% python3 -q
>>> import numpy as np
>>> from numpy import linalg as LA
>>> np.set_printoptions(precision=3, suppress=True, linewidth=100, legacy="1.25")
>>> M = np.load("x.npy")
>>> print(M)
[[ 0  3  2  2  3  2  2  2  1  0  2  0]
 [ 1  6  2  3  3  4  3  4  4  1  3  2]
 [ 1  8  5  4  3  4  3  5  6  3  3  4]
 [ 3 10  5  6  5  5  6  5  7  5  4  5]
 [ 4 12  8  7  8  8  9  5 10  5  5  6]
 [ 7 14 11  7 10  9  9  7 13  6  8  7]
 [ 9 17 14 10 12 12 10  9 16  7 11  7]
 [10 19 17 12 13 12 13 10 16 10 13  8]
 [12 22 18 13 13 15 14 12 18 13 16  8]
 [15 24 21 13 14 16 17 15 20 16 16 11]
 [18 24 23 14 16 18 20 15 21 19 19 13]
 [19 25 23 17 19 21 23 18 21 19 20 15]
 [22 26 26 18 22 22 23 21 24 22 20 17]
 [23 28 27 20 22 24 25 21 26 23 23 18]
 [26 31 30 20 25 25 26 22 27 23 24 18]
 [27 31 31 20 28 28 29 22 27 23 24 21]
 [28 31 31 21 30 30 32 24 30 23 24 22]
 [29 34 33 22 32 30 33 24 33 24 26 24]
 [31 36 36 24 33 33 36 27 33 25 28 25]
 [32 36 36 24 36 35 37 27 35 26 30 28]
 [34 37 38 25 37 36 40 30 37 28 30 28]
 [34 38 40 25 37 36 42 32 39 30 30 30]
 [34 41 41 26 40 36 44 34 40 33 30 30]
 [34 44 41 27 43 38 47 37 42 36 32 33]
 [35 47 41 28 45 38 48 40 45 38 32 34]
 [35 50 43 31 45 40 50 41 46 38 35 36]
 [37 50 46 34 48 40 53 42 47 39 35 37]
 [38 52 47 36 49 41 56 45 48 40 35 40]
 [39 52 49 38 52 41 56 45 51 41 36 43]
 [40 52 50 38 55 43 56 48 52 43 36 43]
 [43 52 50 40 57 44 56 50 52 43 39 46]
 [45 54 50 43 58 44 59 53 53 43 42 48]
 [48 56 53 43 59 46 60 54 56 43 42 49]
 [51 59 54 45 59 46 61 55 58 46 42 50]
 [54 59 54 45 59 47 61 58 59 49 45 52]]
>>> basis = M[[20, 16]].astype(float)
>>> for _ in range(7):
...     idx = LA.norm(M[:, None] - basis, axis=-1).argmin(axis=1)
...     basis = np.array([M[idx == j].mean(axis=0) for j in range(2)])
... 
>>> print(idx)
[1 1 1 1 1 1 1 1 1 1 1 1 1 1 1 1 1 1 0 0 0 0 0 0 0 0 0 0 0 0 0 0 0 0 0]
>>> print(np.abs(basis[1] - basis[0]).argmax())
6
>>> print(basis[1] - basis[0])
[-24.948 -27.663 -27.069 -20.925 -32.32  -24.402 -34.206 -28.846 -28.869 -24.261 -20.735 -26.908]
>>> left, sv, vt = LA.svd(M, full_matrices=False)
>>> print((sv > 1e-8).sum())
12
>>> print(np.round(np.sqrt((sv ** 2).sum()), 3), round(float(LA.norm(M)), 3))
668.201 668.201
>>> print(np.round(left.T @ left, 3) + 0)
[[1. 0. 0. 0. 0. 0. 0. 0. 0. 0. 0. 0.]
 [0. 1. 0. 0. 0. 0. 0. 0. 0. 0. 0. 0.]
 [0. 0. 1. 0. 0. 0. 0. 0. 0. 0. 0. 0.]
 [0. 0. 0. 1. 0. 0. 0. 0. 0. 0. 0. 0.]
 [0. 0. 0. 0. 1. 0. 0. 0. 0. 0. 0. 0.]
 [0. 0. 0. 0. 0. 1. 0. 0. 0. 0. 0. 0.]
 [0. 0. 0. 0. 0. 0. 1. 0. 0. 0. 0. 0.]
 [0. 0. 0. 0. 0. 0. 0. 1. 0. 0. 0. 0.]
 [0. 0. 0. 0. 0. 0. 0. 0. 1. 0. 0. 0.]
 [0. 0. 0. 0. 0. 0. 0. 0. 0. 1. 0. 0.]
 [0. 0. 0. 0. 0. 0. 0. 0. 0. 0. 1. 0.]
 [0. 0. 0. 0. 0. 0. 0. 0. 0. 0. 0. 1.]]
>>> print(np.round(left.T @ M @ vt.T, 3) + 0)
[[666.845   0.      0.      0.      0.      0.      0.      0.      0.      0.      0.      0.   ]
 [  0.     31.359   0.      0.      0.      0.      0.      0.      0.      0.      0.      0.   ]
 [  0.      0.     17.368   0.      0.      0.      0.      0.      0.      0.      0.      0.   ]
 [  0.      0.      0.     14.797   0.      0.      0.      0.      0.      0.      0.      0.   ]
 [  0.      0.      0.      0.     11.553   0.      0.      0.      0.      0.      0.      0.   ]
 [  0.      0.      0.      0.      0.      6.828   0.      0.      0.      0.      0.      0.   ]
 [  0.      0.      0.      0.      0.      0.      6.189   0.      0.      0.      0.      0.   ]
 [  0.      0.      0.      0.      0.      0.      0.      5.595   0.      0.      0.      0.   ]
 [  0.      0.      0.      0.      0.      0.      0.      0.      4.243   0.      0.      0.   ]
 [  0.      0.      0.      0.      0.      0.      0.      0.      0.      3.9     0.      0.   ]
 [  0.      0.      0.      0.      0.      0.      0.      0.      0.      0.      3.729   0.   ]
 [  0.      0.      0.      0.      0.      0.      0.      0.      0.      0.      0.      2.886]]
>>> gram = np.cov(M, rowvar=False)
>>> print(M.std(axis=0))
[15.085 16.246 15.984 12.635 18.5   14.138 19.392 16.809 16.747 14.407 12.454 15.54 ]
>>> print(round(np.corrcoef(M[:, 1], M[:, 6])[0, 1], 3))
0.993
>>> print(np.argwhere(np.triu(np.abs(np.corrcoef(M.T)) > 0.8, 1)))
[[ 0  1]
 [ 0  2]
 [ 0  3]
 [ 0  4]
 [ 0  5]
 [ 0  6]
 [ 0  7]
 [ 0  8]
 [ 0  9]
 [ 0 10]
 [ 0 11]
 [ 1  2]
 [ 1  3]
 [ 1  4]
 [ 1  5]
 [ 1  6]
 [ 1  7]
 [ 1  8]
 [ 1  9]
 [ 1 10]
 [ 1 11]
 [ 2  3]
 [ 2  4]
 [ 2  5]
 [ 2  6]
 [ 2  7]
 [ 2  8]
 [ 2  9]
 [ 2 10]
 [ 2 11]
 [ 3  4]
 [ 3  5]
 [ 3  6]
 [ 3  7]
 [ 3  8]
 [ 3  9]
 [ 3 10]
 [ 3 11]
 [ 4  5]
 [ 4  6]
 [ 4  7]
 [ 4  8]
 [ 4  9]
 [ 4 10]
 [ 4 11]
 [ 5  6]
 [ 5  7]
 [ 5  8]
 [ 5  9]
 [ 5 10]
 [ 5 11]
 [ 6  7]
 [ 6  8]
 [ 6  9]
 [ 6 10]
 [ 6 11]
 [ 7  8]
 [ 7  9]
 [ 7 10]
 [ 7 11]
 [ 8  9]
 [ 8 10]
 [ 8 11]
 [ 9 10]
 [ 9 11]
 [10 11]]
>>> print(np.median(M, axis=0))
[29. 34. 33. 22. 32. 30. 33. 24. 33. 24. 26. 24.]
>>> print(LA.eigvalsh(gram)[::-1])
[3042.921   17.385    6.562    5.638    2.563    1.368    0.997    0.912    0.529    0.441    0.304
    0.239]
>>> q, R = LA.qr(M)
>>> print(np.abs(np.diag(R)))
[179.003  25.754   8.655  11.85   15.781   6.833   9.129   6.951   5.084   7.073   5.067   4.434]
>>> print(np.round(q.T @ q, 3) + 0)
[[1. 0. 0. 0. 0. 0. 0. 0. 0. 0. 0. 0.]
 [0. 1. 0. 0. 0. 0. 0. 0. 0. 0. 0. 0.]
 [0. 0. 1. 0. 0. 0. 0. 0. 0. 0. 0. 0.]
 [0. 0. 0. 1. 0. 0. 0. 0. 0. 0. 0. 0.]
 [0. 0. 0. 0. 1. 0. 0. 0. 0. 0. 0. 0.]
 [0. 0. 0. 0. 0. 1. 0. 0. 0. 0. 0. 0.]
 [0. 0. 0. 0. 0. 0. 1. 0. 0. 0. 0. 0.]
 [0. 0. 0. 0. 0. 0. 0. 1. 0. 0. 0. 0.]
 [0. 0. 0. 0. 0. 0. 0. 0. 1. 0. 0. 0.]
 [0. 0. 0. 0. 0. 0. 0. 0. 0. 1. 0. 0.]
 [0. 0. 0. 0. 0. 0. 0. 0. 0. 0. 1. 0.]
 [0. 0. 0. 0. 0. 0. 0. 0. 0. 0. 0. 1.]]
>>> W0 = np.vander(np.arange(12) - 3, 4, increasing=True)
>>> print(W0)
[[  1  -3   9 -27]
 [  1  -2   4  -8]
 [  1  -1   1  -1]
 [  1   0   0   0]
 [  1   1   1   1]
 [  1   2   4   8]
 [  1   3   9  27]
 [  1   4  16  64]
 [  1   5  25 125]
 [  1   6  36 216]
 [  1   7  49 343]
 [  1   8  64 512]]
>>> q, R = LA.qr(W0)
>>> print(np.trace(q @ q.T))
4.0
>>> print(np.round(q.T @ q, 3) + 0)
[[1. 0. 0. 0.]
 [0. 1. 0. 0.]
 [0. 0. 1. 0.]
 [0. 0. 0. 1.]]
>>> left, sv, vt = LA.svd(W0)
>>> print(sv)
[675.568  20.595   6.146   1.905]
>>> Y = left[:, :1] @ np.diag(sv[:1]) @ vt[:1]
>>> print(round(float(np.abs(W0 - Y).max()), 3))
12.482
>>> print(LA.matrix_rank(Y))
1
>>> print(round(float(LA.norm(W0 - Y) / LA.norm(W0)), 3))
0.032
>>> q, vecs = LA.qr(W0[:, :2])[0], LA.qr(W0[:, 2:])[0]
>>> sv = LA.svd(q.T @ vecs, compute_uv=False)
>>> print(sv)
[0.926 0.656]
>>> print(round(LA.norm(q @ q.T - vecs @ vecs.T, 2), 3))
0.755
>>> print(np.degrees(np.arccos(sv.clip(0, 1))))
[22.241 49.014]
>>> def softmax(z):
...     e = np.exp(z - z.max(axis=-1, keepdims=True))
...     return e / e.sum(axis=-1, keepdims=True)
... 
>>> print(np.round(softmax(10 * W0[5]), 3) + 0)
[0. 0. 0. 1.]
>>> print(softmax(W0[5]))
[0.001 0.002 0.018 0.979]
>>> S = W0 @ W0.T / np.sqrt(4)
>>> print(softmax(S).round(6).argmax(axis=1))
[ 0  0  0  0 11 11 11 11 11 11 11 11]
>>> print(softmax(S)[5] @ W0)
[  1.   8.  64. 512.]
>>> data = np.loadtxt("a.csv", delimiter=",")
>>> print(data)
[[9. 1. 5. 3. 3. 7. 4. 9. 9. 6. 4. 3. 9. 4. 6.]
 [6. 9. 1. 5. 3. 3. 7. 4. 9. 9. 6. 4. 3. 9. 4.]
 [4. 6. 9. 1. 5. 3. 3. 7. 4. 9. 9. 6. 4. 3. 9.]
 [9. 4. 6. 9. 1. 5. 3. 3. 7. 4. 9. 9. 6. 4. 3.]
 [3. 9. 4. 6. 9. 1. 5. 3. 3. 7. 4. 9. 9. 6. 4.]
 [4. 3. 9. 4. 6. 9. 1. 5. 3. 3. 7. 4. 9. 9. 6.]
 [6. 4. 3. 9. 4. 6. 9. 1. 5. 3. 3. 7. 4. 9. 9.]
 [9. 6. 4. 3. 9. 4. 6. 9. 1. 5. 3. 3. 7. 4. 9.]
 [9. 9. 6. 4. 3. 9. 4. 6. 9. 1. 5. 3. 3. 7. 4.]
 [4. 9. 9. 6. 4. 3. 9. 4. 6. 9. 1. 5. 3. 3. 7.]
 [7. 4. 9. 9. 6. 4. 3. 9. 4. 6. 9. 1. 5. 3. 3.]
 [3. 7. 4. 9. 9. 6. 4. 3. 9. 4. 6. 9. 1. 5. 3.]
 [3. 3. 7. 4. 9. 9. 6. 4. 3. 9. 4. 6. 9. 1. 5.]
 [5. 3. 3. 7. 4. 9. 9. 6. 4. 3. 9. 4. 6. 9. 1.]
 [1. 5. 3. 3. 7. 4. 9. 9. 6. 4. 3. 9. 4. 6. 9.]]
>>> x0 = np.array([1, 3, 3, 2, 3, 2, 2, 3, 1, 1, 1, 0, 2, 2, 1])
>>> rhs = data @ x0
>>> print(rhs)
[142. 139. 144. 128. 150. 156. 136. 159. 154. 153. 161. 144. 151. 150. 147.]
>>> print(np.round(LA.solve(data.T, data[9]), 3) + 0)
[0. 0. 0. 0. 0. 0. 0. 0. 0. 1. 0. 0. 0. 0. 0.]
>>> print(np.round(LA.solve(data, rhs), 3) + 0)
[1. 3. 3. 2. 3. 2. 2. 3. 1. 1. 1. 0. 2. 2. 1.]
>>> print(np.round(LA.solve(data, rhs + data[:, 14]), 3) + 0)
[1. 3. 3. 2. 3. 2. 2. 3. 1. 1. 1. 0. 2. 2. 2.]
>>> print(np.round(LA.solve(data, 2 * rhs), 3) + 0)
[2. 6. 6. 4. 6. 4. 4. 6. 2. 2. 2. 0. 4. 4. 2.]
>>> print(np.round(LA.solve(data, data[:, 1]), 3) + 0)
[0. 1. 0. 0. 0. 0. 0. 0. 0. 0. 0. 0. 0. 0. 0.]
>>> print(data @ (-1.0) ** np.arange(15))
[16. -4. 12.  6.  0.  8.  4. 14.  4.  4. 10. -4. 10.  0.  2.]
>>> feats = np.load("w.npy")
>>> print(feats)
[[-0.2   -0.179 -0.237  0.011 -0.289 -0.283  0.009  0.841]
 [ 0.05  -0.448  0.745 -0.115 -0.095 -0.203 -0.42   0.032]
 [-0.25  -0.042 -0.089  0.474 -0.669 -0.277 -0.021 -0.423]
 [ 0.4   -0.542 -0.071 -0.102  0.009 -0.288  0.655 -0.14 ]
 [-0.1    0.274  0.559  0.079 -0.3    0.37   0.571  0.207]
 [ 0.65   0.296  0.117  0.602  0.112 -0.22  -0.1    0.208]
 [ 0.55   0.051 -0.18  -0.393 -0.594  0.326 -0.222  0.004]
 [ 0.    -0.554 -0.128  0.478  0.069  0.654 -0.093  0.085]]
>>> print(np.round(feats @ feats.T, 3) + 0)
[[1. 0. 0. 0. 0. 0. 0. 0.]
 [0. 1. 0. 0. 0. 0. 0. 0.]
 [0. 0. 1. 0. 0. 0. 0. 0.]
 [0. 0. 0. 1. 0. 0. 0. 0.]
 [0. 0. 0. 0. 1. 0. 0. 0.]
 [0. 0. 0. 0. 0. 1. 0. 0.]
 [0. 0. 0. 0. 0. 0. 1. 0.]
 [0. 0. 0. 0. 0. 0. 0. 1.]]
>>> print(LA.pinv(feats))
[[-0.2    0.05  -0.25   0.4   -0.1    0.65   0.55   0.   ]
 [-0.179 -0.448 -0.042 -0.542  0.274  0.296  0.051 -0.554]
 [-0.237  0.745 -0.089 -0.071  0.559  0.117 -0.18  -0.128]
 [ 0.011 -0.115  0.474 -0.102  0.079  0.602 -0.393  0.478]
 [-0.289 -0.095 -0.669  0.009 -0.3    0.112 -0.594  0.069]
 [-0.283 -0.203 -0.277 -0.288  0.37  -0.22   0.326  0.654]
 [ 0.009 -0.42  -0.021  0.655  0.571 -0.1   -0.222 -0.093]
 [ 0.841  0.032 -0.423 -0.14   0.207  0.208  0.004  0.085]]
>>> print(LA.norm(feats, axis=0))
[1. 1. 1. 1. 1. 1. 1. 1.]
>>> print(LA.svd(feats, compute_uv=False))
[1. 1. 1. 1. 1. 1. 1. 1.]
>>> q, R = LA.qr(feats)
>>> print(R.round(3) + 0)
[[1. 0. 0. 0. 0. 0. 0. 0.]
 [0. 1. 0. 0. 0. 0. 0. 0.]
 [0. 0. 1. 0. 0. 0. 0. 0.]
 [0. 0. 0. 1. 0. 0. 0. 0.]
 [0. 0. 0. 0. 1. 0. 0. 0.]
 [0. 0. 0. 0. 0. 1. 0. 0.]
 [0. 0. 0. 0. 0. 0. 1. 0.]
 [0. 0. 0. 0. 0. 0. 0. 1.]]
>>> print(q @ R)
[[-0.2   -0.179 -0.237  0.011 -0.289 -0.283  0.009  0.841]
 [ 0.05  -0.448  0.745 -0.115 -0.095 -0.203 -0.42   0.032]
 [-0.25  -0.042 -0.089  0.474 -0.669 -0.277 -0.021 -0.423]
 [ 0.4   -0.542 -0.071 -0.102  0.009 -0.288  0.655 -0.14 ]
 [-0.1    0.274  0.559  0.079 -0.3    0.37   0.571  0.207]
 [ 0.65   0.296  0.117  0.602  0.112 -0.22  -0.1    0.208]
 [ 0.55   0.051 -0.18  -0.393 -0.594  0.326 -0.222  0.004]
 [ 0.    -0.554 -0.128  0.478  0.069  0.654 -0.093  0.085]]
>>> print(round(abs(R[0, 0]), 3), round(float(LA.norm(feats[:, 0])), 3))
1.0 1.0
>>> print(np.round(q.T @ q, 3) + 0)
[[1. 0. 0. 0. 0. 0. 0. 0.]
 [0. 1. 0. 0. 0. 0. 0. 0.]
 [0. 0. 1. 0. 0. 0. 0. 0.]
 [0. 0. 0. 1. 0. 0. 0. 0.]
 [0. 0. 0. 0. 1. 0. 0. 0.]
 [0. 0. 0. 0. 0. 1. 0. 0.]
 [0. 0. 0. 0. 0. 0. 1. 0.]
 [0. 0. 0. 0. 0. 0. 0. 1.]]
>>> print(q.shape, R.shape)
(8, 8) (8, 8)
>>> rng = np.random.default_rng(316)
>>> Y = feats + rng.integers(-2, 3, (8, 1)) @ rng.integers(-2, 3, (1, 8))
>>> print(Y)
[[ 3.8    3.821  1.763 -3.989  3.711  1.717  2.009 -3.159]
 [-3.95  -4.448 -1.255  3.885 -4.095 -2.203 -2.42   4.032]
 [-0.25  -0.042 -0.089  0.474 -0.669 -0.277 -0.021 -0.423]
 [ 4.4    3.458  1.929 -4.102  4.009  1.712  2.655 -4.14 ]
 [ 1.9    2.274  1.559 -1.921  1.7    1.37   1.571 -1.793]
 [-3.35  -3.704 -1.883  4.602 -3.888 -2.22  -2.1    4.208]
 [-1.45  -1.949 -1.18   1.607 -2.594 -0.674 -1.222  2.004]
 [ 0.    -0.554 -0.128  0.478  0.069  0.654 -0.093  0.085]]
>>> print(Y - feats)
[[ 4.  4.  2. -4.  4.  2.  2. -4.]
 [-4. -4. -2.  4. -4. -2. -2.  4.]
 [ 0.  0.  0.  0.  0.  0.  0.  0.]
 [ 4.  4.  2. -4.  4.  2.  2. -4.]
 [ 2.  2.  1. -2.  2.  1.  1. -2.]
 [-4. -4. -2.  4. -4. -2. -2.  4.]
 [-2. -2. -1.  2. -2. -1. -1.  2.]
 [ 0.  0.  0.  0.  0.  0.  0.  0.]]
>>> print(np.abs(Y - feats).sum(axis=1))
[26. 26.  0. 26. 13. 26. 13.  0.]
